>>> import numpy as np
>>> np.set_printoptions(suppress=True, linewidth=120)
>>> rng = np.random.default_rng(54)
>>> X = rng.normal(size=(13, 5)) + 5 * np.array([-7, 5, 9, 8, 9])
>>> X.round(2)
array([[-35.97,  24.8 ,  46.25,  41.75,  44.48],
       [-33.7 ,  24.43,  45.05,  41.07,  44.67],
       [-32.63,  22.47,  44.7 ,  39.19,  44.77],
       [-34.93,  23.39,  46.13,  38.76,  45.57],
       [-34.02,  23.87,  46.13,  40.25,  44.66],
       [-34.18,  26.6 ,  46.38,  40.34,  44.67],
       [-35.58,  25.76,  45.09,  39.45,  44.3 ],
       [-35.99,  24.23,  45.38,  39.09,  43.86],
       [-35.73,  23.98,  43.97,  40.89,  46.86],
       [-35.01,  25.35,  44.77,  40.53,  43.82],
       [-34.86,  26.44,  43.98,  39.72,  44.72],
       [-35.95,  25.69,  44.67,  41.39,  44.93],
       [-35.61,  24.12,  43.8 ,  40.69,  44.77]])
>>> u = np.array([-3, -1, 3])
>>> np.round(np.cross(X[2, :3], X[0, :3]), 2)
array([-69.82, -99.13,  -1.15])
>>> np.round(np.polyval(u, X[2]), 2)
array([-3158.02, -1533.52, -6036.5 , -4643.62, -6053.69])
>>> np.round(np.correlate(X[2], X[0], "full"), 2)
array([-1451.4 ,  -362.82,  1417.56,  3839.21,  7425.56,  3981.86,  1434.21,  -299.38, -1610.28])
>>> np.round(np.convolve(X[2], u), 2)
array([  97.88,  -34.77, -254.45,  -94.87,  -39.38,   72.8 ,  134.3 ])
>>> Uu, sig, VT = np.linalg.svd(X)
>>> sig.round(2)
array([312.04,   4.4 ,   3.62,   2.89,   2.46])
>>> other = Uu[:, :1] @ np.diag(sig[:1]) @ VT[:1]
>>> np.round(np.linalg.norm(X - other, 2), 2), round(sig[1], 2)
(np.float64(4.4), np.float64(4.4))
>>> np.round(np.abs(X - other).max(), 2)
np.float64(1.85)
>>> dist = np.linalg.norm(X[:, None] - X[None], axis=-1)
>>> (dist + 1e9 * np.eye(13)).round(6).argmin(axis=1)
array([11,  4,  4,  4,  1,  6,  9,  6, 12,  6,  6,  9,  9])
>>> dist.mean(axis=1).argmax()
np.int64(2)
>>> dist[:5, :5].round(2)
array([[0.  , 2.68, 5.07, 3.63, 2.64],
       [2.68, 0.  , 2.95, 3.14, 1.5 ],
       [5.07, 2.95, 0.  , 3.  , 2.66],
       [3.63, 3.14, 3.  , 0.  , 2.02],
       [2.64, 1.5 , 2.66, 2.02, 0.  ]])
>>> np.round(np.linalg.norm(X - X.mean(axis=0), axis=1), 2)
array([2.18, 1.51, 3.4 , 2.36, 1.61, 2.41, 1.54, 1.89, 2.68, 1.24, 2.14, 1.88, 1.64])
>>> theta = np.radians(60)
>>> r_ = np.eye(5)
>>> r_[4, 4] = r_[0, 0] = np.cos(theta)
>>> r_[4, 0], r_[0, 4] = -np.sin(theta), np.sin(theta)
>>> r_.round(2)
array([[ 0.5 ,  0.  ,  0.  ,  0.  ,  0.87],
       [ 0.  ,  1.  ,  0.  ,  0.  ,  0.  ],
       [ 0.  ,  0.  ,  1.  ,  0.  ,  0.  ],
       [ 0.  ,  0.  ,  0.  ,  1.  ,  0.  ],
       [-0.87,  0.  ,  0.  ,  0.  ,  0.5 ]])
>>> other = X @ r_.T
>>> np.allclose(np.linalg.norm(X, axis=1), np.linalg.norm(other, axis=1))
True
>>> np.round(np.linalg.svd(X, compute_uv=False), 2), np.round(np.linalg.svd(other, compute_uv=False), 2)
(array([312.04,   4.4 ,   3.62,   2.89,   2.46]), array([312.04,   4.4 ,   3.62,   2.89,   2.46]))
>>> round(float(np.linalg.det(r_)), 2), np.trace(r_)
(1.0, np.float64(4.0))
